% python3 -q
>>> import numpy as np
>>> np.set_printoptions(suppress=True, linewidth=140)
>>> def tidy(a):
...     return np.round(a, 3) + 0
... 
>>> F = np.load("x.npy")
>>> print(F)
[[ 3.086 -5.164  0.593  1.566]
 [ 1.86   0.007 -1.909 -0.101]
 [ 3.362  0.707 -0.053  4.562]
 [-1.314  0.035 -0.772  2.574]
 [-1.401 -0.306  0.593 -3.48 ]
 [ 2.701 -1.354  0.516 -0.327]
 [ 2.164 -1.561  0.46  -2.355]
 [-0.644 -4.586 -1.546 -3.04 ]
 [-2.262 -5.772 -2.032 -9.045]
 [-0.431 -0.467 -2.516  0.223]
 [ 1.128 -1.923 -0.251  0.112]
 [-1.954 -5.867  2.823  5.822]
 [-3.205  0.763  1.73  -2.115]
 [ 8.273  0.871 -3.155 -0.843]
 [ 1.972  0.426  4.713 -4.157]
 [-0.347  0.759 -3.509  1.687]
 [ 2.493  4.413 -0.959  0.304]
 [ 0.57   3.761 -3.249 -6.253]
 [-4.148  0.876  3.047 -4.55 ]
 [-1.471  0.985  0.516 -5.201]
 [ 1.401 -5.036 -0.266 -0.029]
 [-6.319  0.741  1.425 -0.637]
 [ 1.896 -0.797 -2.476 -0.898]
 [ 2.97   3.634 -0.864 -0.672]
 [-0.426 -1.854  4.057  2.466]
 [ 0.029 -3.308  0.727  1.501]]
>>> x0 = np.array([-2, -3, 4, -2])
>>> target = F @ x0
>>> beta, lr = np.zeros(4), 1 / np.linalg.norm(F, 2) ** 2
>>> for i in range(6):
...     beta -= lr * F.T @ (F @ beta - target)
...     if i % 1 == 0: print(i, round(np.linalg.norm(F @ beta - target), 3))
... 
0 23.12
1 13.703
2 9.713
3 7.014
4 5.077
5 3.676
>>> print(tidy(np.linalg.cond(F)))
1.904
>>> m1 = np.load("layer3.npy")
>>> print(m1)
[[ 7.  4.  0.  0.]
 [ 4. -1.  4.  0.]
 [ 0.  4. -6.  4.]
 [ 0.  0.  4. -2.]]
>>> # symmetric
>>> x0 = np.array([2, 3, 2, 2])
>>> a = np.maximum(m1 @ x0, 0)
>>> print(np.maximum(m1 @ x0, 0) - np.maximum(-m1 @ x0, 0))
[26. 13.  8.  4.]
>>> print(tidy(np.tanh(m1 @ x0)))
[1.    1.    1.    0.999]
